In [1]: import numpy as np

In [2]: import numpy.linalg as la

In [3]: np.set_printoptions(precision=2, suppress=True, linewidth=120)

In [4]: data = np.array([[-2, 2, 0, 0], [1, 1, 0, 0], [-2, 2, -6, 6], [1, 1, 3, 3]])

In [5]: data
Out[5]: 
array([[-2,  2,  0,  0],
       [ 1,  1,  0,  0],
       [-2,  2, -6,  6],
       [ 1,  1,  3,  3]])

In [6]: f = np.array([9, 0])

In [7]: np.array([np.convolve(row, f, "same") for row in data])
Out[7]: 
array([[-18,  18,   0,   0],
       [  9,   9,   0,   0],
       [-18,  18, -54,  54],
       [  9,   9,  27,  27]])

In [8]: np.cross(data[3, :3], data[1, :3])
Out[8]: array([-3,  3,  0])

In [9]: rng = np.random.default_rng(77354)

In [10]: lab = rng.permutation(4)

In [11]: lab
Out[11]: array([1, 3, 2, 0])

In [12]: Y = data[lab][:, lab]

In [13]: np.diag(Y)
Out[13]: array([ 1,  3, -6, -2])

In [14]: q = data.astype(float).copy()

In [15]: for j in range(4):
    ...:     q[:, j] -= q[:, :j] @ (q[:, :j].T @ q[:, j])
    ...:     q[:, j] /= la.norm(q[:, j])
    ...: 

In [16]: q
Out[16]: 
array([[-0.63,  0.32,  0.63, -0.32],
       [ 0.32,  0.63, -0.32, -0.63],
       [-0.63,  0.32, -0.63,  0.32],
       [ 0.32,  0.63,  0.32,  0.63]])

In [17]: np.round(q.T @ data, 2) + 0
Out[17]: 
array([[ 3.16, -1.9 ,  4.74, -2.85],
       [ 0.  ,  2.53,  0.  ,  3.79],
       [ 0.  ,  0.  ,  4.74, -2.85],
       [ 0.  ,  0.  ,  0.  ,  3.79]])

In [18]: np.round(q.T @ q, 2) + 0
Out[18]: 
array([[1., 0., 0., 0.],
       [0., 1., 0., 0.],
       [0., 0., 1., 0.],
       [0., 0., 0., 1.]])

In [19]: np.round(q.T @ q, 2) + 0
Out[19]: 
array([[1., 0., 0., 0.],
       [0., 1., 0., 0.],
       [0., 0., 1., 0.],
       [0., 0., 0., 1.]])

In [20]: round(float(q[:, 0] @ q[:, 3]), 2)
Out[20]: -0.0

In [21]: mat = np.loadtxt("run9.csv", delimiter=",")

In [22]: mat
Out[22]: 
array([[-0.56,  0.56, -1.66,  1.12, -0.57,  0.58, -1.7 , -1.11,  1.66],
       [ 0.15, -0.19,  0.55, -0.32,  0.17, -0.2 ,  0.52,  0.36, -0.56],
       [-1.  ,  0.97, -2.9 ,  1.96, -1.  ,  0.95, -2.89, -1.94,  2.91],
       [-0.72,  0.75, -2.2 ,  1.48, -0.73,  0.74, -2.16, -1.47,  2.2 ],
       [ 1.74, -1.75,  5.21, -3.43,  1.73, -1.72,  5.13,  3.46, -5.19],
       [ 0.27, -0.25,  0.87, -0.55,  0.32, -0.29,  0.89,  0.54, -0.85],
       [-0.54,  0.54, -1.58,  1.05, -0.53,  0.54, -1.58, -1.03,  1.54],
       [-1.64,  1.62, -4.87,  3.23, -1.61,  1.6 , -4.85, -3.26,  4.85],
       [-0.42,  0.45, -1.27,  0.85, -0.42,  0.4 , -1.34, -0.9 ,  1.28],
       [-0.73,  0.68, -2.19,  1.42, -0.72,  0.72, -2.18, -1.44,  2.17],
       [ 1.09, -1.07,  3.18, -2.12,  1.05, -1.08,  3.17,  2.13, -3.17],
       [-0.39,  0.35, -1.14,  0.79, -0.41,  0.38, -1.19, -0.73,  1.1 ],
       [-1.54,  1.57, -4.66,  3.11, -1.57,  1.53, -4.62, -3.12,  4.64],
       [-0.27,  0.29, -0.82,  0.49, -0.26,  0.26, -0.77, -0.5 ,  0.79],
       [-0.59,  0.59, -1.75,  1.17, -0.6 ,  0.6 , -1.75, -1.2 ,  1.75],
       [ 0.85, -0.83,  2.55, -1.68,  0.85, -0.86,  2.53,  1.72, -2.54],
       [ 0.3 , -0.27,  0.84, -0.53,  0.25, -0.28,  0.79,  0.55, -0.83],
       [-0.6 ,  0.59, -1.8 ,  1.21, -0.62,  0.62, -1.77, -1.18,  1.79],
       [-0.27,  0.29, -0.82,  0.57, -0.28,  0.28, -0.83, -0.56,  0.82],
       [ 0.78, -0.8 ,  2.41, -1.64,  0.75, -0.79,  2.41,  1.61, -2.41],
       [ 2.37, -2.39,  7.15, -4.76,  2.36, -2.36,  7.16,  4.76, -7.18],
       [-2.23,  2.22, -6.66,  4.43, -2.22,  2.23, -6.68, -4.43,  6.67],
       [ 1.44, -1.41,  4.26, -2.87,  1.45, -1.42,  4.24,  2.83, -4.29],
       [-0.86,  0.85, -2.65,  1.73, -0.87,  0.89, -2.69, -1.77,  2.67],
       [ 1.57, -1.58,  4.69, -3.14,  1.54, -1.58,  4.66,  3.15, -4.68],
       [-0.52,  0.51, -1.55,  1.03, -0.52,  0.55, -1.57, -1.04,  1.59],
       [ 0.63, -0.63,  1.96, -1.31,  0.65, -0.61,  1.92,  1.3 , -1.93],
       [-0.4 ,  0.42, -1.13,  0.74, -0.36,  0.39, -1.1 , -0.77,  1.13],
       [-0.43,  0.45, -1.31,  0.87, -0.43,  0.44, -1.29, -0.83,  1.28],
       [-0.97,  0.97, -2.91,  1.94, -0.98,  0.95, -2.91, -1.93,  2.89],
       [-0.4 ,  0.4 , -1.12,  0.73, -0.38,  0.38, -1.14, -0.73,  1.16],
       [ 1.71, -1.72,  5.3 , -3.5 ,  1.76, -1.75,  5.33,  3.52, -5.27],
       [ 0.77, -0.77,  2.34, -1.56,  0.8 , -0.78,  2.34,  1.54, -2.35],
       [-0.67,  0.67, -1.96,  1.32, -0.65,  0.69, -2.  , -1.32,  2.  ],
       [-1.59,  1.62, -4.78,  3.24, -1.62,  1.63, -4.84, -3.23,  4.85],
       [-0.93,  0.91, -2.72,  1.84, -0.89,  0.92, -2.72, -1.83,  2.71],
       [ 0.45, -0.41,  1.35, -0.93,  0.48, -0.43,  1.34,  0.89, -1.37],
       [-1.2 ,  1.21, -3.6 ,  2.44, -1.2 ,  1.22, -3.61, -2.36,  3.6 ],
       [ 0.26, -0.25,  0.91, -0.58,  0.25, -0.23,  0.88,  0.6 , -0.88],
       [ 0.15, -0.2 ,  0.48, -0.32,  0.15, -0.16,  0.48,  0.28, -0.51]])

In [23]: np.unravel_index(np.abs(mat).argmax(), mat.shape)
Out[23]: (np.int64(20), np.int64(8))

In [24]: np.count_nonzero(mat)
Out[24]: np.int64(360)

In [25]: la.svd(mat, compute_uv=False)
Out[25]: array([40.34,  0.19,  0.16,  0.14,  0.13,  0.11,  0.1 ,  0.09,  0.08])

In [26]: np.zeros(40, 9)
Traceback (most recent call last):
  Cell In[26], line 1
    np.zeros(40, 9)
TypeError: Cannot interpret '9' as a data type


In [27]: Y = np.c_[mat[:, :8] @ np.array([[-9, 9, 5, 9, -9, -1, 0, -9],
    ...:     [-1, 1, 3, -3, 7, -5, -2, 6],
    ...:     [5, -8, 7, -3, -9, -7, 1, -9],
    ...:     [5, -1, 6, 9, 4, 1, -9, -4],
    ...:     [-1, -9, 2, -7, 5, 7, -3, -3],
    ...:     [-3, 3, 3, -8, -9, -1, 5, -5],
    ...:     [-6, 8, 8, 9, 7, 2, 1, 7],
    ...:     [-6, 4, 3, -1, -4, -8, -2, -3]]), np.array([-2, 1, -1, 2, -2, 3, 2, 1, 2, 1, 1, 1, 3, -2, -1, 1, 3, 2, 2, 0, 1, -3, 0, 1, 1, 0, -3, -3, -1, -3, 0, 1, 1, 2, -2, 1, -1, -3, 2, -1])]

In [28]: Y
Out[28]: 
array([[ 17.47,  -3.49, -22.35,  -6.5 ,  12.85,  11.41,  -7.73,   9.1 ,  -2.  ],
       [ -4.86,   0.55,   7.09,   2.12,  -4.06,  -3.82,   2.1 ,  -3.11,   1.  ],
       [ 30.46,  -5.82, -38.72, -10.24,  23.71,  20.2 , -13.74,  16.92,  -1.  ],
       [ 22.42,  -3.98, -28.8 ,  -7.59,  17.9 ,  15.44, -10.35,  12.64,   2.  ],
       [-53.12,   9.81,  69.06,  18.77, -42.32, -36.48,  24.  , -30.39,  -2.  ],
       [ -8.61,   1.3 ,  11.9 ,   3.17,  -5.93,  -5.67,   3.72,  -4.46,   3.  ],
       [ 16.24,  -3.1 , -21.01,  -6.09,  12.61,  10.78,  -7.34,   9.04,   2.  ],
       [ 50.41,  -9.96, -65.05, -17.86,  39.49,  34.37, -22.68,  28.05,   1.  ],
       [ 13.89,  -3.36, -17.6 ,  -5.09,  10.28,   9.09,  -6.1 ,   7.09,   2.  ],
       [ 22.32,  -4.35, -29.46,  -8.16,  17.14,  15.48,  -9.87,  12.3 ,   1.  ],
       [-33.05,   6.61,  42.39,  12.09, -25.76, -22.39,  14.76, -18.32,   1.  ],
       [ 12.2 ,  -2.44, -15.53,  -4.18,   8.5 ,   7.62,  -5.55,   5.9 ,   1.  ],
       [ 47.96,  -8.84, -61.82, -16.31,  37.75,  32.62, -21.81,  26.86,   3.  ],
       [  7.59,  -1.11, -10.68,  -3.12,   6.77,   5.43,  -3.5 ,   5.18,  -2.  ],
       [ 18.32,  -3.49, -23.41,  -6.45,  14.02,  12.36,  -8.01,  10.07,  -1.  ],
       [-26.24,   4.99,  34.05,   9.35, -20.31, -18.12,  11.57, -14.56,   1.  ],
       [ -8.33,   1.67,  11.02,   3.27,  -7.17,  -6.15,   3.69,  -5.23,   3.  ],
       [ 18.32,  -3.06, -23.65,  -6.25,  14.22,  12.4 ,  -8.32,  10.21,   2.  ],
       [  8.67,  -1.67, -10.84,  -2.9 ,   6.63,   5.71,  -4.  ,   4.58,   2.  ],
       [-24.87,   5.18,  31.77,   8.58, -19.58, -17.31,  11.76, -13.21,   0.  ],
       [-73.79,  14.5 ,  95.37,  26.25, -57.33, -50.11,  33.53, -40.42,   1.  ],
       [ 68.89, -13.49, -89.01, -24.87,  53.06,  46.49, -30.98,  37.65,  -3.  ],
       [-44.21,   8.27,  56.62,  15.12, -34.26, -29.67,  20.04, -24.34,   0.  ],
       [ 27.25,  -5.52, -35.82, -10.24,  20.35,  18.69, -12.01,  14.41,   1.  ],
       [-48.46,   9.45,  62.17,  17.19, -38.02, -33.16,  21.95, -26.81,   1.  ],
       [ 16.1 ,  -3.19, -20.81,  -6.14,  11.94,  10.84,  -7.02,   8.51,   0.  ],
       [-19.93,   3.55,  25.85,   6.2 , -15.98, -13.91,   9.33, -11.21,  -3.  ],
       [ 11.64,  -2.35, -14.87,  -4.54,   9.74,   8.  ,  -5.16,   7.07,  -3.  ],
       [ 13.05,  -2.26, -17.1 ,  -4.75,  10.47,   8.83,  -6.18,   7.43,  -1.  ],
       [ 30.08,  -5.75, -38.85, -10.45,  23.37,  20.24, -13.67,  16.59,  -3.  ],
       [ 11.71,  -2.45, -15.19,  -4.78,   9.02,   7.49,  -5.13,   6.61,   0.  ],
       [-54.28,  10.4 ,  70.96,  19.28, -41.35, -37.14,  24.5 , -29.19,   1.  ],
       [-24.  ,   4.34,  31.16,   8.34, -18.38, -16.12,  10.88, -13.11,   1.  ],
       [ 20.66,  -4.36, -26.33,  -7.93,  15.46,  13.68,  -9.14,  10.87,   2.  ],
       [ 50.14,  -9.86, -63.87, -17.7 ,  37.9 ,  33.38, -22.55,  26.61,  -2.  ],
       [ 28.49,  -5.85, -36.19, -10.16,  22.13,  19.31, -12.89,  15.47,   1.  ],
       [-14.11,   2.44,  17.95,   4.11, -10.7 ,  -9.43,   6.51,  -7.52,  -1.  ],
       [ 37.15,  -7.09, -47.63, -13.16,  28.62,  24.83, -17.17,  20.01,  -3.  ],
       [ -8.88,   1.89,  12.09,   2.55,  -7.52,  -7.02,   4.41,  -4.95,   2.  ],
       [ -4.58,   0.76,   6.09,   1.9 ,  -3.92,  -2.9 ,   2.43,  -2.72,  -1.  ]])

In [29]: np.round(la.lstsq(mat, Y[:, 0])[0], 2) + 0
Out[29]: array([-9., -1.,  5.,  5., -1., -3., -6., -6.,  0.])
